$ python3 -q
>>> import numpy as np
>>> np.set_printoptions(suppress=True, linewidth=160)
>>> rnd = lambda a: np.round(a, 2) + 0
>>> M2 = np.array([[-1, 0], [-1, -1]])
>>> Z = np.array([[1, 0, -1], [-1, 3, 3], [-2, 0, 1]])
>>> data = np.kron(M2, Z)
>>> print(data)
[[-1  0  1  0  0  0]
 [ 1 -3 -3  0  0  0]
 [ 2  0 -1  0  0  0]
 [-1  0  1 -1  0  1]
 [ 1 -3 -3  1 -3 -3]
 [ 2  0 -1  2  0 -1]]
>>> print(np.linalg.matrix_power(data, 4))
[[  17    0  -12    0    0    0]
 [-172   81  176    0    0    0]
 [ -24    0   17    0    0    0]
 [  68    0  -48   17    0  -12]
 [-688  324  704 -172   81  176]
 [ -96    0   68  -24    0   17]]
>>> print((data + data.T) / 2)
[[-1.   0.5  1.5 -0.5  0.5  1. ]
 [ 0.5 -3.  -1.5  0.  -1.5  0. ]
 [ 1.5 -1.5 -1.   0.5 -1.5 -0.5]
 [-0.5  0.   0.5 -1.   0.5  1.5]
 [ 0.5 -1.5 -1.5  0.5 -3.  -1.5]
 [ 1.   0.  -0.5  1.5 -1.5 -1. ]]
>>> print(rnd(np.linalg.det(data)))
9.0
>>> print(np.allclose(data @ data.T, data.T @ data))
False
>>> print(np.allclose(data, data.T))
False
>>> print(rnd(np.abs(np.linalg.eigvals(data)).max()))
3.0
>>> data.inv()
Traceback (most recent call last):
  File "<python-input-13>", line 1, in <module>
    data.inv()
    ^^^^^^^^
AttributeError: 'numpy.ndarray' object has no attribute 'inv'
>>> F = np.load("out17.npy")
>>> print(F)
[[ 0  2  0  3]
 [-1 -3 -3  1]
 [ 1 -3 -1  0]
 [ 0 -3  2 -3]
 [ 0  2  1 -1]
 [-1  3  3 -3]]
>>> print(F.reshape(2, -1))
[[ 0  2  0  3 -1 -3 -3  1  1 -3 -1  0]
 [ 0 -3  2 -3  0  2  1 -1 -1  3  3 -3]]
>>> print(F.ravel(order="F"))
[ 0 -1  1  0  0 -1  2 -3 -3 -3  2  3  0 -3 -1  2  1  3  3  1  0 -3 -1 -3]
>>> print(F.reshape(-1, 2))
[[ 0  2]
 [ 0  3]
 [-1 -3]
 [-3  1]
 [ 1 -3]
 [-1  0]
 [ 0 -3]
 [ 2 -3]
 [ 0  2]
 [ 1 -1]
 [-1  3]
 [ 3 -3]]
>>> blk = F.reshape(6, 2, -1)
>>> print(np.swapaxes(blk, 1, 2)[0])
[[0 0]
 [2 3]]
>>> print(blk[:, 0])
[[ 0  2]
 [-1 -3]
 [ 1 -3]
 [ 0 -3]
 [ 0  2]
 [-1  3]]
>>> print(np.einsum("ihd,ihd->ih", blk, blk))
[[ 4  9]
 [10 10]
 [10  1]
 [ 9 13]
 [ 4  2]
 [10 18]]
>>> X = np.loadtxt("run5.csv", delimiter=",")
>>> print(X)
[[ 3.01  6.53  4.7  -3.8  -2.33  9.07  8.15]
 [ 2.48  1.74 -1.45  0.28 -1.27  3.65  0.76]
 [ 1.49 -0.16  1.87  0.77  2.7  -2.23 -1.83]
 [ 4.06  4.31  4.4  -1.44  1.01  4.17  3.34]
 [ 0.91  1.1   2.82 -0.77  1.33  0.74  0.59]
 [-0.41  0.97 -2.38 -0.63 -3.2   3.39  2.39]]
>>> def softmax(z):
...     e = np.exp(z - z.max(axis=-1, keepdims=True))
...     return e / e.sum(axis=-1, keepdims=True)
... 
>>> print(rnd(softmax(X[0] + 4)))
[0.   0.05 0.01 0.   0.   0.67 0.27]
>>> print(rnd(softmax(10 * X[0])))
[0. 0. 0. 0. 0. 1. 0.]
>>> scores = X @ X.T / np.sqrt(7)
>>> print(softmax(scores).round(6).argmax(axis=1))
[0 0 2 0 0 0]
>>> print(rnd(softmax(scores)))
[[1.   0.   0.   0.   0.   0.  ]
 [1.   0.   0.   0.   0.   0.  ]
 [0.   0.   1.   0.   0.   0.  ]
 [1.   0.   0.   0.   0.   0.  ]
 [0.91 0.   0.   0.09 0.   0.  ]
 [1.   0.   0.   0.   0.   0.  ]]
>>> M2 = X / np.sqrt((X ** 2).mean(axis=1, keepdims=True))
>>> print(np.linalg.matrix_rank(X - X.mean(axis=1, keepdims=True)))
4
>>> print(np.linalg.matrix_rank(M2) == np.linalg.matrix_rank(X))
True
>>> left, sv, vt = np.linalg.svd(X)
>>> vecs = vt[:(sv > 1e-8).sum()]
>>> rng = np.random.default_rng(156)
>>> x = X[5] + -2 * X[2] + rng.integers(2) * np.eye(7)[6]
>>> print(rnd(x))
[-3.39  1.29 -6.12 -2.17 -8.6   7.85  7.05]
>>> print(np.linalg.matrix_rank(np.vstack([X, x])))
5
>>> W0 = np.loadtxt("data.csv", delimiter=",")
>>> print(W0)
[[ 3.  1. -2.]
 [ 0.  2.  2.]
 [ 0.  3.  3.]]
>>> # rows and columns are dependent
>>> M2 = W0 + rng.integers(-2, 3, (3, 2)) @ rng.integers(-2, 3, (2, 3))
>>> print(M2)
[[ 7. -1. -2.]
 [ 4.  3.  5.]
 [ 4.  1.  3.]]
>>> print(M2 - W0)
[[ 4. -2.  0.]
 [ 4.  1.  3.]
 [ 4. -2.  0.]]
>>> print(np.abs(M2 - W0).sum(axis=1))
[6. 8. 6.]
>>> A = np.load("a.npy")
>>> print(A)
[[1 1 1 2 1 0]
 [1 1 1 2 1 0]
 [2 2 1 0 0 1]
 [0 2 2 0 2 0]]
>>> M2 = A / np.sqrt((A ** 2).mean(axis=1, keepdims=True))
>>> print(rnd(np.linalg.norm(M2, axis=1)))
[2.45 2.45 2.45 2.45]
>>> print(A - A.mean(axis=1, keepdims=True))
[[ 0.  0.  0.  1.  0. -1.]
 [ 0.  0.  0.  1.  0. -1.]
 [ 1.  1.  0. -1. -1.  0.]
 [-1.  1.  1. -1.  1. -1.]]
>>> M = np.loadtxt("m.csv", delimiter=",")
>>> print(M)
[[ 7.76 -1.72 -5.64]
 [ 7.57 -1.52 -5.37]
 [ 6.88 -0.83 -4.45]
 [ 5.99 -0.1  -3.39]
 [ 5.56  0.19 -2.93]
 [ 5.4   0.29 -2.76]
 [ 4.79  0.6  -2.21]
 [ 2.62  0.98 -0.82]
 [ 1.33  0.66 -0.4 ]
 [ 0.58  0.31 -0.21]
 [ 0.46  0.24 -0.17]
 [ 0.03  0.01 -0.01]
 [-0.2  -0.09  0.12]
 [-0.57 -0.19  0.5 ]
 [-0.72 -0.14  0.81]
 [-0.98  0.56  2.31]
 [-1.    1.27  3.4 ]
 [-0.94  2.28  4.78]
 [-0.83  3.41  6.24]
 [-0.39  7.07 10.63]
 [-0.25  8.13 11.86]]
>>> C2 = np.cov(M, rowvar=False)
>>> print(rnd(np.corrcoef(M.T)))
[[ 1.   -0.49 -0.75]
 [-0.49  1.    0.93]
 [-0.75  0.93  1.  ]]
>>> print(np.median(M, axis=0))
[ 0.46  0.29 -0.17]
>>> print(C2.shape)
(3, 3)
>>> print(rnd(C2))
[[ 10.46  -3.86 -11.43]
 [ -3.86   6.05  10.73]
 [-11.43  10.73  22.  ]]
>>> print(rnd(M.std(axis=0)))
[3.16 2.4  4.58]
>>> labels = M[:, 2] > np.median(M[:, 2])
>>> f = M[labels].mean(axis=0) - M[~labels].mean(axis=0)
>>> print(rnd((((M - M.mean(axis=0)) @ f > 0) == labels).mean()))
0.9
>>> print(rnd(f))
[-5.03  2.31  6.64]
>>> K = np.array([[0.3, -1.7, -1.9, 0.3, 0.4],
...     [-0.7, -0.2, 1.5, -0.5, -0.3],
...     [-0.6, 1.9, -0.2, 1.1, 0.2],
...     [0.8, 0.0, -0.1, -1.3, 1.4]])
>>> K[3] = K[0] + 0.3 * rng.normal(size=5)
>>> print(rnd(K))
[[ 0.3  -1.7  -1.9   0.3   0.4 ]
 [-0.7  -0.2   1.5  -0.5  -0.3 ]
 [-0.6   1.9  -0.2   1.1   0.2 ]
 [ 0.8  -1.24 -2.26 -0.11  0.57]]
>>> th = np.radians(60)
>>> R = np.eye(5)
>>> R[1, 1] = R[2, 2] = np.cos(th)
>>> R[1, 2], R[2, 1] = -np.sin(th), np.sin(th)
>>> print(rnd(R))
[[ 1.    0.    0.    0.    0.  ]
 [ 0.    0.5  -0.87  0.    0.  ]
 [ 0.    0.87  0.5   0.    0.  ]
 [ 0.    0.    0.    1.    0.  ]
 [ 0.    0.    0.    0.    1.  ]]
>>> M2 = K @ R.T
>>> print(np.allclose(K @ K.T, M2 @ M2.T))
True
>>> q = R.astype(float).copy()
>>> for j in range(5):
...     q[:, j] -= q[:, :j] @ (q[:, :j].T @ q[:, j])
...     q[:, j] /= np.linalg.norm(q[:, j])
... 
>>> print(rnd(q.T @ q))
[[1. 0. 0. 0. 0.]
 [0. 1. 0. 0. 0.]
 [0. 0. 1. 0. 0.]
 [0. 0. 0. 1. 0.]
 [0. 0. 0. 0. 1.]]
>>> print(rnd(q))
[[ 1.    0.    0.    0.    0.  ]
 [ 0.    0.5  -0.87  0.    0.  ]
 [ 0.    0.87  0.5   0.    0.  ]
 [ 0.    0.    0.    1.    0.  ]
 [ 0.    0.    0.    0.    1.  ]]
>>> print(rnd(q.T @ R))
[[1. 0. 0. 0. 0.]
 [0. 1. 0. 0. 0.]
 [0. 0. 1. 0. 0.]
 [0. 0. 0. 1. 0.]
 [0. 0. 0. 0. 1.]]
>>> blk = np.stack([K, 2 * K, K[::-1]])
>>> print(rnd(np.linalg.norm(blk, axis=(1, 2))))
[4.78 9.56 4.78]
>>> M2 = np.array([[-3, 1, 3], [1, 0, 1], [2, 2, 1], [2, 2, 1], [2, -1, 1]])
>>> print(np.linalg.matrix_rank(K @ M2))
3
>>> x = np.array([2, -3, 2, -1, 1, -3])
>>> a = np.maximum(A @ x, 0)
>>> print(A.T @ a)
[0 0 0 0 0 0]
>>> print(A * (a > 1e-9)[:, None])
[[0 0 0 0 0 0]
 [0 0 0 0 0 0]
 [0 0 0 0 0 0]
 [0 0 0 0 0 0]]
>>> print(np.maximum(A @ (3 * x), 0))
[0 0 0 0]
>>> feats = np.load("block7.npy")
>>> print(feats)
[[ 5  4  9]
 [ 4  4  6]
 [ 9  6 18]]
>>> # null space of dimension 1
>>> ev, vecs = np.linalg.eigh(feats)
>>> x = np.array([-3, 0, -2])
>>> print(rnd(x @ feats @ x / (x @ x)), rnd(ev[0]), rnd(ev[-1]))
17.31 0.0 25.04
>>> print((np.sign(vecs[:, -1].round(6)) == np.sign(vecs[0, -1].round(6))).astype(int))
[1 1 1]
>>> print(rnd(np.linalg.eigvalsh(feats[1:, 1:])))
[ 1.78 20.22]
>>> print(rnd(vecs * np.abs(ev) @ vecs.T))
[[ 5.  4.  9.]
 [ 4.  4.  6.]
 [ 9.  6. 18.]]
